$ ipython --no-banner

In [1]: import numpy as np

In [2]: import numpy.linalg as la

In [3]: np.set_printoptions(precision=3, suppress=True, linewidth=100)

In [4]: W0 = np.loadtxt("block2.csv", delimiter=",")

In [5]: W0
Out[5]: 
array([[2., 0., 0.],
       [1., 1., 0.],
       [2., 2., 1.]])

In [6]: # triangular: eigenvalues sit on the diagonal

In [7]: Y = la.inv(W0)

In [8]: W0 @ Y
Out[8]: 
array([[1., 0., 0.],
       [0., 1., 0.],
       [0., 0., 1.]])

In [9]: la.inv(Y)
Out[9]: 
array([[ 2.,  0.,  0.],
       [ 1.,  1., -0.],
       [ 2.,  2.,  1.]])

In [10]: round(la.det(W0) * la.det(Y), 3)
Out[10]: np.float64(1.0)

In [11]: data = np.load("data.npy")

In [12]: data
Out[12]: 
array([[ 20.619,   8.796, -25.159],
       [ 16.391,   7.464, -19.736],
       [  6.216,   3.658,  -7.051],
       [  0.013,   0.013,  -0.013],
       [ -0.311,  -0.337,   0.321],
       [ -0.424,  -0.46 ,   0.47 ],
       [ -1.959,   0.806,   4.197],
       [ -1.968,   0.813,   4.217],
       [ -3.957,   2.057,   8.293],
       [ -5.936,   3.069,  12.123]])

In [13]: vec = np.array([3, -3, 1])

In [14]: rhs = data @ vec

In [15]: la.solve(data.T @ data, data.T @ rhs)
Out[15]: array([ 3., -3.,  1.])

In [16]: rhs
Out[16]: array([ 10.31 ,   7.045,   0.623,  -0.013,   0.399,   0.578,  -4.098,  -4.126,  -9.749, -14.892])

In [17]: la.lstsq(data, rhs)[0]
Out[17]: array([ 3., -3.,  1.])

In [18]: rng = np.random.default_rng(371760)

In [19]: rhs = rhs + 0.02 * rng.normal(size=10)

In [20]: rhs
Out[20]: array([ 10.323,   7.056,   0.63 ,  -0.012,   0.429,   0.609,  -4.09 ,  -4.099,  -9.745, -14.881])

In [21]: beta, *_ = la.lstsq(data, rhs)

In [22]: beta
Out[22]: array([ 3.071, -3.037,  1.045])

In [23]: print(round(float(la.norm(rhs - data @ beta)), 3))
0.042

In [24]: np.round(data.T @ (rhs - data @ beta), 3) + 0
Out[24]: array([0., 0., 0.])

In [25]: [round(float(la.norm(la.solve(data.T @ data + lam * np.eye(3), data.T @ rhs))), 2) for lam in (0, 1, 10, 100)]
Out[25]: [4.44, 1.6, 1.41, 0.77]

In [26]: (W0 + W0.T) / 2
Out[26]: 
array([[2. , 0.5, 1. ],
       [0.5, 1. , 1. ],
       [1. , 1. , 1. ]])

In [27]: W0 @ W0
Out[27]: 
array([[4., 0., 0.],
       [3., 1., 0.],
       [8., 4., 1.]])

In [28]: round(np.abs(la.eigvals(W0)).max(), 3)
Out[28]: np.float64(2.0)

In [29]: print(np.allclose(W0, W0.T))
False

In [30]: round(float(la.det(W0)), 3)
Out[30]: 2.0

In [31]: la.matrix_power(W0, 2)
Out[31]: 
array([[4., 0., 0.],
       [3., 1., 0.],
       [8., 4., 1.]])

In [32]: (W0 - W0.T) / 2
Out[32]: 
array([[ 0. , -0.5, -1. ],
       [ 0.5,  0. , -1. ],
       [ 1. ,  1. ,  0. ]])

In [33]: np.trace(W0)
Out[33]: np.float64(4.0)

In [34]: print(np.allclose(W0 @ W0.T, W0.T @ W0))
False

In [35]: U, s, Vh = la.svd(data)

In [36]: np.argmax(s[:-1] / (s[1:] + 1e-6)) + 1
Out[36]: np.int64(2)

In [37]: Y = U[:, :2] @ np.diag(s[:2]) @ Vh[:2]

In [38]: la.matrix_rank(data, rtol=0.05)
Out[38]: np.int64(2)

In [39]: print(round(float(la.norm(data - Y, 2)), 3), round(float(s[2]), 3))
0.312 0.312

In [40]: round(float(la.norm(data - Y) / la.norm(data)), 3)
Out[40]: 0.007

In [41]: mat = np.load("out3.npy")

In [42]: print(mat)
[[ 0.131  0.281 -0.187]
 [ 0.281  0.602 -0.401]
 [-0.187 -0.401  0.267]]

In [43]: # rank 1

In [44]: U, s, Vh = la.svd(mat)

In [45]: np.argmax(s[:-1] / (s[1:] + 1e-6)) + 1
Out[45]: np.int64(1)

In [46]: Y = U[:, :1] @ np.diag(s[:1]) @ Vh[:1]

In [47]: round(float(np.abs(mat - Y).max()), 3)
Out[47]: 0.0

In [48]: print(Y)
[[ 0.131  0.281 -0.187]
 [ 0.281  0.602 -0.401]
 [-0.187 -0.401  0.267]]

In [49]: la.matrix_rank(Y)
Out[49]: np.int64(1)

In [50]: print(np.round(la.norm(mat - Y, 2), 3), round(float(s[1]), 3))
0.0 0.0

In [51]: ev, evecs = la.eigh(mat)

In [52]: vec = np.array([0, -5, 1])

In [53]: (np.sign(evecs[:, -1].round(6)) == np.sign(evecs[0, -1].round(6))).astype(int)
Out[53]: array([1, 1, 0])

In [54]: np.round(vec @ mat @ vec / (vec @ vec), 3), np.round(ev[0], 3), np.round(ev[-1], 3)
Out[54]: (np.float64(0.743), np.float64(-0.0), np.float64(1.0))

In [55]: evecs * np.maximum(ev, 0) @ evecs.T
Out[55]: 
array([[ 0.131,  0.281, -0.187],
       [ 0.281,  0.602, -0.401],
       [-0.187, -0.401,  0.267]])

In [56]: M = np.load("layer12.npy")

In [57]: M
Out[57]: 
array([[ 8, -4,  6],
       [-4,  4, -2],
       [ 6, -2,  5]])

In [58]: # symmetric, so the eigenvalues are real

In [59]: np.round(np.trace(la.pinv(M) @ M), 3)
Out[59]: np.float64(2.0)

In [60]: np.abs(np.diag(la.qr(M)[1])) > 1e-9
Out[60]: array([ True,  True, False])

In [61]: np.allclose(M[:-1].T @ la.lstsq(M[:-1].T, M[-1])[0], M[-1])
Out[61]: True

In [62]: np.unique(M.round(6), axis=0).shape
Out[62]: (3, 3)

In [63]: ev, evecs = la.eigh(M)

In [64]: np.round(evecs.T @ evecs, 3) + 0
Out[64]: 
array([[1., 0., 0.],
       [0., 1., 0.],
       [0., 0., 1.]])

In [65]: print(la.eigvalsh(M + -2 * np.eye(3)))
[-2.     0.479 12.521]

In [66]: np.abs(evecs[:, -1]).round(6).argmax()
Out[66]: np.int64(0)

In [67]: np.round(evecs.T @ M @ evecs, 3) + 0
Out[67]: 
array([[ 0.   ,  0.   ,  0.   ],
       [ 0.   ,  2.479,  0.   ],
       [ 0.   ,  0.   , 14.521]])

In [68]: A = np.loadtxt("m.csv", delimiter=",")

In [69]: print(A)
[[ 24.933   7.62   44.389]
 [ 31.143 -29.556  -5.053]
 [  9.288  24.393  -8.592]
 [  8.791  24.121  -8.204]
 [ 31.592 -27.252  -5.507]
 [ 33.577 -29.02   -5.085]
 [ 24.56    7.665  42.887]
 [ 22.028   8.471  42.704]
 [ 33.136 -27.095  -6.089]
 [ 32.531 -28.61   -5.881]
 [  7.361  25.228  -7.713]
 [ 31.687 -28.886  -6.323]
 [  8.794  24.428  -7.998]
 [  9.978  24.132  -7.996]
 [ 25.158   7.778  43.498]
 [ 32.253 -29.101  -6.037]
 [  7.989  24.562  -7.812]
 [ 22.77    6.354  44.834]]

In [70]: Xc = A - A.mean(axis=0)

In [71]: U, s, Vh = la.svd(Xc, full_matrices=False)

In [72]: np.round(Xc.mean(axis=0), 3) + 0
Out[72]: array([0., 0., 0.])

In [73]: np.searchsorted(np.cumsum(s ** 2) / (s ** 2).sum(), 0.9) + 1
Out[73]: np.int64(2)

In [74]: s
Out[74]: array([109.135,  93.219,   3.919])

In [75]: np.abs(Vh[0]).argmax()
Out[75]: np.int64(1)

In [76]: la.matrix_rank(Xc)
Out[76]: np.int64(3)

In [77]: s ** 2 / (s ** 2).sum()
Out[77]: array([0.578, 0.422, 0.001])

In [78]: E = np.load("mat.npy")

In [79]: print(E)
[[0 0 1]
 [1 0 0]
 [0 1 0]]

In [80]: # rows sum to 1

In [81]: Y = la.inv(E)

In [82]: (np.abs(Y) > 1e-9).astype(int)
Out[82]: 
array([[0, 1, 0],
       [0, 0, 1],
       [1, 0, 0]])

In [83]: la.inv(Y)
Out[83]: 
array([[0., 0., 1.],
       [1., 0., 0.],
       [0., 1., 0.]])

In [84]: np.allclose(Y, E.T)
Out[84]: True

In [85]: print(round(float(la.det(E) * la.det(Y)), 3))
1.0

In [86]: E @ Y
Out[86]: 
array([[1., 0., 0.],
       [0., 1., 0.],
       [0., 0., 1.]])

In [87]: print(round(la.slogdet(E)[0], 3))
1.0

In [88]: print(Y)
[[0. 1. 0.]
 [0. 0. 1.]
 [1. 0. 0.]]

In [89]: E.sum(axis=0)
Out[89]: array([1, 1, 1])

In [90]: E - E[0]
Out[90]: 
array([[ 0,  0,  0],
       [ 1,  0, -1],
       [ 0,  1, -1]])

In [91]: round(float(la.norm(E)), 3)
Out[91]: 1.732

In [92]: print(np.abs(E).max())
1

In [93]: E.mean(axis=0)
Out[93]: array([0.333, 0.333, 0.333])

In [94]: np.diff(E, axis=0)
Out[94]: 
array([[ 1,  0, -1],
       [-1,  1,  0]])

In [95]: u = np.array([-3, -1, 0, 2])

In [96]: X = u[np.abs(np.subtract.outer(np.arange(4), np.arange(4)))]

In [97]: print(X)
[[-3 -1  0  2]
 [-1 -3 -1  0]
 [ 0 -1 -3 -1]
 [ 2  0 -1 -3]]

In [98]: # symmetric

In [99]: X.sum(axis=1)
Out[99]: array([-2, -5, -5, -2])

In [100]: X.shape
Out[100]: (4, 4)

In [101]: la.matrix_rank(X)
Out[101]: np.int64(4)

In [102]: X.mean(axis=0)
Out[102]: array([-0.5 , -1.25, -1.25, -0.5 ])

In [103]: print(X.sum(axis=0))
[-2 -5 -5 -2]

In [104]: np.abs(X).max()
Out[104]: np.int64(3)

In [105]: np.all(la.eigvalsh(X) > 0)
Out[105]: np.False_

In [106]: print(np.einsum("ii->", X))
-12

In [107]: np.einsum("ij,ji->", X, X)
Out[107]: np.int64(50)

In [108]: print(round(float(la.eigvals(X).sum().real), 3))
-12.0

In [109]: np.round(la.det(2 * X), 3), round(float(la.det(X)), 3)
Out[109]: (np.float64(432.0), 27.0)

In [110]: round(la.det(X[::-1]), 3)
Out[110]: np.float64(27.0)

In [111]: la.eigvals(X)
Out[111]: array([-5.303, -4.303, -0.697, -1.697])

In [112]: u, g = X[0], X[1]

In [113]: u @ u
Out[113]: np.int64(14)

In [114]: u @ g
Out[114]: np.int64(6)

In [115]: p = (u @ g) / (u @ u) * u

In [116]: la.matrix_rank(np.outer(u, g))
Out[116]: np.int64(1)

In [117]: p
Out[117]: array([-1.286, -0.429,  0.   ,  0.857])

In [118]: round(float(la.norm(u + g) ** 2 + la.norm(u - g) ** 2), 3)
Out[118]: 50.0
